$ python3 -q
>>> import numpy as np
>>> np.set_printoptions(precision=2, suppress=True, linewidth=120, legacy="1.25")
>>> sv = 10 * 0.5 ** np.arange(4)
>>> rng = np.random.default_rng(485198)
>>> E = rng.normal(size=(28, 4)) * rng.permutation(sv)
>>> E
array([[ -1.4 ,   5.44,   0.18,  -4.37],
       [  2.1 ,   6.07,  -0.74,  -2.48],
       [ -2.82,  -9.49,  -0.28,  -3.76],
       [  2.91,  12.45,   1.46,  -7.42],
       [ -2.59,  12.34,   1.16,   2.21],
       [ -0.19,   5.95,  -1.08,  -1.21],
       [  2.81,  17.04,  -2.12,  -2.13],
       [  0.76,   9.78,   0.48,  -1.17],
       [ -0.47,  -9.42,  -0.69,  -3.  ],
       [ -1.16,  -7.93,   0.44,   4.11],
       [ -0.98, -10.85,  -0.59,  -1.93],
       [  0.21,  17.97,   2.26,   0.18],
       [ -0.7 ,  21.73,  -0.93,  -7.91],
       [ -0.99,   6.08,   1.93,   1.63],
       [  0.45, -10.06,  -1.1 ,   0.5 ],
       [ -1.94,   9.96,   0.42,   2.29],
       [ -0.07,  21.36,   0.02,   2.23],
       [ -0.11,  12.47,   1.49,  -3.04],
       [  2.02,  10.12,   0.34,  -5.79],
       [ -4.87,  -4.9 ,  -0.26,  10.88],
       [ -3.67,   1.79,  -1.42,  -3.21],
       [ -2.09, -20.54,  -0.18,   7.73],
       [ -0.07,  -7.38,  -0.32,  -1.3 ],
       [ -0.02,  -6.65,  -1.14,  -1.71],
       [ -4.23,  -4.58,  -0.34, -11.53],
       [  1.9 ,  -0.23,   0.41,  -0.03],
       [  2.75, -15.64,  -0.56,   0.79],
       [  1.1 ,  -7.92,  -2.59,  -6.29]])
>>> out = E + rng.integers(-2, 3, (28, 1)) @ rng.integers(-2, 3, (1, 4))
>>> out
array([[ -1.4 ,   5.44,   0.18,  -4.37],
       [  1.1 ,   4.07,  -2.74,  -1.48],
       [ -3.82, -11.49,  -2.28,  -2.76],
       [  4.91,  16.45,   5.46,  -9.42],
       [ -1.59,  14.34,   3.16,   1.21],
       [ -1.19,   3.95,  -3.08,  -0.21],
       [  1.81,  15.04,  -4.12,  -1.13],
       [  2.76,  13.78,   4.48,  -3.17],
       [  0.53,  -7.42,   1.31,  -4.  ],
       [ -2.16,  -9.93,  -1.56,   5.11],
       [  1.02,  -6.85,   3.41,  -3.93],
       [ -0.79,  15.97,   0.26,   1.18],
       [ -0.7 ,  21.73,  -0.93,  -7.91],
       [ -2.99,   2.08,  -2.07,   3.63],
       [ -1.55, -14.06,  -5.1 ,   2.5 ],
       [  0.06,  13.96,   4.42,   0.29],
       [ -0.07,  21.36,   0.02,   2.23],
       [  1.89,  16.47,   5.49,  -5.04],
       [  3.02,  12.12,   2.34,  -6.79],
       [ -5.87,  -6.9 ,  -2.26,  11.88],
       [ -3.67,   1.79,  -1.42,  -3.21],
       [ -3.09, -22.54,  -2.18,   8.73],
       [ -2.07, -11.38,  -4.32,   0.7 ],
       [  0.98,  -4.65,   0.86,  -2.71],
       [ -6.23,  -8.58,  -4.34,  -9.53],
       [  1.9 ,  -0.23,   0.41,  -0.03],
       [  1.75, -17.64,  -2.56,   1.79],
       [ -0.9 , -11.92,  -6.59,  -4.29]])
>>> np.abs(out - E).sum(axis=1)
array([ 0.,  6.,  6., 12.,  6.,  6.,  6., 12.,  6.,  6., 12.,  6.,  0., 12., 12., 12.,  0., 12.,  6.,  6.,  0.,  6.,
       12.,  6., 12.,  0.,  6., 12.])
